$ python3 -q
>>> import numpy as np
>>> np.set_printoptions(precision=2, suppress=True, linewidth=140)
>>> Q, _ = np.linalg.qr(np.array([[0.0, -1.4, 0.6], [1.0, -0.1, -0.8], [0.8, -0.6, 1.0]]))
>>> evals = np.array([2, -2, 1])
>>> m1 = Q @ np.diag(evals) @ Q.T
>>> m1
array([[-1.77,  0.5 , -0.63],
       [ 0.5 ,  1.52,  0.6 ],
       [-0.63,  0.6 ,  1.25]])
>>> evals, V = np.linalg.eigh(m1)
>>> x0 = np.array([1, -5, -1])
>>> print(V * np.abs(evals) @ V.T)
[[ 1.92 -0.17  0.21]
 [-0.17  1.64  0.45]
 [ 0.21  0.45  1.44]]
>>> print((np.sign(V[:, -1].round(6)) == np.sign(V[0, -1].round(6))).astype(int))
[1 0 0]
>>> np.linalg.eigvalsh(m1[1:, 1:])
array([0.77, 2.  ])
>>> x0 = np.array([1, 1, 0])
>>> np.sign((m1 @ x0).round(6))
array([-1.,  1., -1.])
>>> m1 @ np.eye(3)[2]
array([-0.63,  0.6 ,  1.25])
>>> print((m1 * x0).sum(axis=1))
[-1.27  2.02 -0.03]
>>> np.linalg.norm(m1 @ x0) <= np.linalg.norm(m1, 2) * np.linalg.norm(x0) + 1e-9
np.True_
>>> m1 @ (2 * x0)
array([-2.53,  4.04, -0.05])
>>> print(round(np.linalg.eigvalsh(m1).min(), 2))
-2.0
>>> np.all(np.linalg.eigvalsh(m1) > 0)
np.False_
>>> x0 = np.array([0, 0, 1])
>>> a = np.maximum(m1 @ x0, 0)
>>> m1 * (a > 1e-9)[:, None]
array([[-0.  ,  0.  , -0.  ],
       [ 0.5 ,  1.52,  0.6 ],
       [-0.63,  0.6 ,  1.25]])
>>> print(a)
[0.   0.6  1.25]
>>> W0 = np.diag(np.array([-2, 4, 3, 4, 1])) + -3 * np.eye(5, k=1) + -3 * np.eye(5, k=-1)
>>> W0
array([[-2., -3.,  0.,  0.,  0.],
       [-3.,  4., -3.,  0.,  0.],
       [ 0., -3.,  3., -3.,  0.],
       [ 0.,  0., -3.,  4., -3.],
       [ 0.,  0.,  0., -3.,  1.]])
>>> evals, V = np.linalg.eigh(W0)
>>> x0 = np.array([2, 0, -2, -1, 3])
>>> print(x0 @ W0 @ x0)
23.0
